$ ipython --no-banner

In [1]: import numpy as np

In [2]: np.set_printoptions(precision=3, suppress=True, linewidth=140, legacy="1.25")

In [3]: basis = np.array([[0, 2, 3, 0, 1, 1, 3, 1, 0],
   ...:     [0, 1, 2, 2, 1, 0, 3, 2, 3],
   ...:     [3, 2, 3, 1, 0, 1, 3, 0, 1],
   ...:     [3, 2, 1, 3, 3, 0, 2, 0, 0],
   ...:     [2, 0, 3, 0, 1, 2, 2, 1, 2],
   ...:     [3, 0, 1, 3, 0, 3, 0, 0, 1],
   ...:     [0, 2, 3, 3, 2, 1, 2, 0, 2],
   ...:     [3, 2, 1, 0, 2, 1, 0, 3, 2],
   ...:     [3, 3, 0, 3, 2, 0, 2, 1, 3]])

In [4]: rng = np.random.default_rng(204)

In [5]: arr = (rng.random((28, 9)) < 0.25) @ basis

In [6]: arr
Out[6]: 
array([[ 8,  4,  8,  9,  6,  6,  6,  1,  5],
       [14,  9, 11, 13,  8,  7, 11,  2,  9],
       [ 0,  1,  2,  2,  1,  0,  3,  2,  3],
       [ 0,  0,  0,  0,  0,  0,  0,  0,  0],
       [ 5,  2,  4,  3,  4,  2,  4,  1,  2],
       [ 6,  5,  1,  3,  4,  1,  2,  4,  5],
       [ 5,  2,  4,  0,  3,  3,  2,  4,  4],
       [ 5,  4,  7,  6,  6,  3,  6,  1,  4],
       [ 3,  3,  0,  3,  2,  0,  2,  1,  3],
       [ 0,  2,  3,  3,  2,  1,  2,  0,  2],
       [ 6,  7,  6,  4,  3,  2,  8,  2,  4],
       [ 6,  5,  4,  5,  6,  1,  5,  5,  5],
       [ 5,  6,  8,  5,  5,  3, 10,  5,  8],
       [ 5,  4,  7,  0,  4,  4,  5,  5,  4],
       [ 6,  7,  9,  3,  4,  3,  9,  6,  6],
       [ 0,  2,  3,  3,  2,  1,  2,  0,  2],
       [ 9,  4,  3,  6,  5,  4,  2,  3,  3],
       [ 9,  7,  5,  9,  6,  4,  7,  2,  4],
       [ 8,  3,  4,  6,  3,  5,  4,  2,  6],
       [ 0,  0,  0,  0,  0,  0,  0,  0,  0],
       [ 3,  4,  4,  0,  3,  2,  3,  4,  2],
       [11,  7,  8,  9,  7,  7,  6,  5, 10],
       [ 3,  4,  6,  1,  1,  2,  6,  1,  1],
       [ 3,  2,  1,  0,  2,  1,  0,  3,  2],
       [ 3,  1,  3,  5,  1,  3,  3,  2,  4],
       [ 0,  2,  3,  3,  2,  1,  2,  0,  2],
       [ 6,  6,  7,  1,  3,  3,  6,  4,  3],
       [ 3,  4,  6,  1,  1,  2,  6,  1,  1]])

In [7]: G = np.cov(arr, rowvar=False)

In [8]: print(np.argwhere(np.triu(np.abs(np.corrcoef(arr.T)) > 0.8, 1)))
[[0 4]
 [0 5]
 [1 6]
 [2 6]]

In [9]: np.argsort(-arr.std(axis=0).round(6), kind="stable")
Out[9]: array([0, 3, 6, 2, 8, 1, 4, 5, 7])

In [10]: G.shape
Out[10]: (9, 9)

In [11]: round(np.corrcoef(arr[:, 1], arr[:, 0])[0, 1], 3)
Out[11]: 0.792

In [12]: d = np.linalg.norm(arr[:, None] - arr[None], axis=-1)

In [13]: np.flatnonzero(d[8] < d.mean() / 2)
Out[13]: array([ 2,  8,  9, 15, 23, 25])

In [14]: d[8].round(6).argsort(kind="stable")[:4]
Out[14]: array([ 8,  2, 23,  9])

In [15]: np.unravel_index(d.round(6).argmax(), d.shape)
Out[15]: (1, 3)

In [16]: d.shape
Out[16]: (28, 28)

In [17]: np.linalg.matrix_rank(d ** 2)
Out[17]: 11

In [18]: F = np.loadtxt("a.csv", delimiter=",")

In [19]: F
Out[19]: 
array([[ 1.864,  1.313, -1.95 ],
       [-2.762,  1.116, -0.357],
       [-1.681, -0.126, -2.482],
       [ 1.474,  2.418, -0.99 ],
       [ 2.046,  1.213, -1.829],
       [-0.616, -2.935,  0.087],
       [-2.224, -1.843, -0.812],
       [-2.675,  0.817,  1.085],
       [-2.295,  1.874,  0.468],
       [-0.714, -2.894,  0.339],
       [ 0.109,  0.124,  2.995],
       [ 0.982,  2.551, -1.236],
       [ 2.988,  0.265,  0.066],
       [-2.399, -1.615, -0.8  ],
       [-1.554,  0.214, -2.557],
       [ 1.294,  2.181, -1.602],
       [-2.627,  0.603,  1.318],
       [-2.11 , -1.972,  0.812],
       [ 2.628,  1.366, -0.477],
       [ 2.853,  0.852, -0.365],
       [-1.424,  2.625, -0.284],
       [ 1.048,  1.357, -2.462],
       [-1.547,  2.57 , -0.052],
       [ 0.564,  0.124, -2.944],
       [-0.858,  1.286,  2.571],
       [ 0.511,  2.215,  1.958],
       [ 0.897, -1.921, -2.123],
       [-1.355, -1.544, -2.187],
       [-2.056,  2.134,  0.465],
       [ 0.18 , -2.803, -1.055],
       [ 2.228, -1.813, -0.867],
       [-2.157,  0.997, -1.832],
       [ 1.868,  2.209,  0.796],
       [ 2.451, -0.657,  1.6  ],
       [-1.094,  2.506,  1.235],
       [-1.407,  0.854,  2.508],
       [ 1.783,  1.194,  2.097],
       [ 0.953,  2.234, -1.76 ],
       [-1.822, -1.638,  1.731],
       [-2.506, -0.305, -1.621]])

In [20]: x0 = np.array([4, 3, 3])

In [21]: F @ np.eye(3)[2]
Out[21]: 
array([-1.95 , -0.357, -2.482, -0.99 , -1.829,  0.087, -0.812,  1.085,  0.468,  0.339,  2.995, -1.236,  0.066, -0.8  , -2.557, -1.602,
        1.318,  0.812, -0.477, -0.365, -0.284, -2.462, -0.052, -2.944,  2.571,  1.958, -2.123, -2.187,  0.465, -1.055, -0.867, -1.832,
        0.796,  1.6  ,  1.235,  2.508,  2.097, -1.76 ,  1.731, -1.621])

In [22]: (F @ x0).argmax()
Out[22]: 36

In [23]: A2 = np.c_[F[:, :1] @ np.array([[-3]]), np.array([0, 0, -1, 0, -3, -2, 1, 2, 2, -1, 1, -2, 1, 1, -3, 1, -3, 2, 1, -2, -3, 0, 2, -2, -3, 2, 0, 1, -3, 2, 3, -3, -2, 2, 0, 2, -1, 0, -3, 1])]

In [24]: print(A2)
[[-5.592  0.   ]
 [ 8.286  0.   ]
 [ 5.043 -1.   ]
 [-4.422  0.   ]
 [-6.138 -3.   ]
 [ 1.848 -2.   ]
 [ 6.672  1.   ]
 [ 8.025  2.   ]
 [ 6.885  2.   ]
 [ 2.142 -1.   ]
 [-0.327  1.   ]
 [-2.946 -2.   ]
 [-8.964  1.   ]
 [ 7.197  1.   ]
 [ 4.662 -3.   ]
 [-3.882  1.   ]
 [ 7.881 -3.   ]
 [ 6.33   2.   ]
 [-7.884  1.   ]
 [-8.559 -2.   ]
 [ 4.272 -3.   ]
 [-3.144  0.   ]
 [ 4.641  2.   ]
 [-1.692 -2.   ]
 [ 2.574 -3.   ]
 [-1.533  2.   ]
 [-2.691  0.   ]
 [ 4.065  1.   ]
 [ 6.168 -3.   ]
 [-0.54   2.   ]
 [-6.684  3.   ]
 [ 6.471 -3.   ]
 [-5.604 -2.   ]
 [-7.353  2.   ]
 [ 3.282  0.   ]
 [ 4.221  2.   ]
 [-5.349 -1.   ]
 [-2.859  0.   ]
 [ 5.466 -3.   ]
 [ 7.518  1.   ]]

In [25]: np.linalg.matrix_rank(np.c_[F, A2])
Out[25]: 4

In [26]: M = np.loadtxt("layer18.csv", delimiter=",")

In [27]: M
Out[27]: 
array([[-0.161, -0.579, -0.292, -0.124,  0.149, -0.34 , -0.091, -0.436,  0.029,  0.352, -0.208,  0.183],
       [ 0.618, -0.076,  0.159, -0.139,  0.384, -0.301, -0.015,  0.369,  0.071,  0.235,  0.242,  0.274],
       [-0.188, -0.041, -0.293,  0.481,  0.335, -0.253, -0.423,  0.181, -0.313, -0.201,  0.288, -0.19 ],
       [ 0.43 ,  0.059, -0.18 ,  0.053,  0.296, -0.031,  0.065, -0.26 ,  0.328, -0.142, -0.263, -0.648],
       [ 0.   ,  0.41 , -0.445,  0.266, -0.306, -0.261,  0.234,  0.166,  0.1  ,  0.554, -0.011, -0.053],
       [-0.107,  0.395,  0.196, -0.096,  0.121,  0.087, -0.734, -0.049,  0.229,  0.303, -0.271,  0.059],
       [ 0.242,  0.019,  0.344,  0.033, -0.172,  0.013, -0.071, -0.386, -0.577,  0.381,  0.226, -0.33 ],
       [-0.027,  0.362,  0.078,  0.372,  0.469,  0.117,  0.304, -0.464, -0.041, -0.012,  0.015,  0.425],
       [ 0.107,  0.132,  0.058, -0.018,  0.011, -0.299,  0.072,  0.185, -0.515, -0.175, -0.731,  0.092],
       [ 0.134, -0.406,  0.32 ,  0.703, -0.171,  0.187, -0.038,  0.153,  0.2  ,  0.146, -0.26 ,  0.045],
       [-0.295, -0.114, -0.017, -0.129,  0.482,  0.441,  0.241,  0.347, -0.177,  0.405, -0.128, -0.255],
       [ 0.43 , -0.058, -0.552, -0.012, -0.107,  0.566, -0.227, -0.035, -0.234, -0.015, -0.054,  0.255]])

In [28]: lab = arr[:, 1] > np.median(arr[:, 1])

In [29]: u = arr[lab].mean(axis=0) - arr[~lab].mean(axis=0)

In [30]: print(lab.astype(int))
[0 1 0 0 0 1 0 0 0 0 1 1 1 0 1 0 0 1 0 0 0 1 0 0 0 0 1 0]

In [31]: ((arr - arr.mean(axis=0)) @ u > 0).astype(int)
Out[31]: array([1, 1, 0, 0, 0, 0, 0, 1, 0, 0, 1, 1, 1, 1, 1, 0, 1, 1, 1, 0, 0, 1, 0, 0, 0, 0, 1, 0])

In [32]: u = np.array([0, 1, 2, 0, 1, 1, 2, 0, 1, 2, 2, 3])

In [33]: A2 = M + np.outer(u, np.eye(12)[2])

In [34]: np.round(np.linalg.det(A2) / np.linalg.det(M), 3), round(1 + np.linalg.solve(M, u)[2], 3)
Out[34]: (0.021, 0.021)

In [35]: print(np.linalg.matrix_rank(np.linalg.inv(A2) - np.linalg.inv(M), tol=1e-8))
1

In [36]: print(np.linalg.matrix_rank(A2 - M))
1

In [37]: np.round(M[:, 4] @ M[:, 11], 3)
Out[37]: -0.0

In [38]: print(np.linalg.svd(M, compute_uv=False))
[1. 1. 1. 1. 1. 1. 1. 1. 1. 1. 1. 1.]
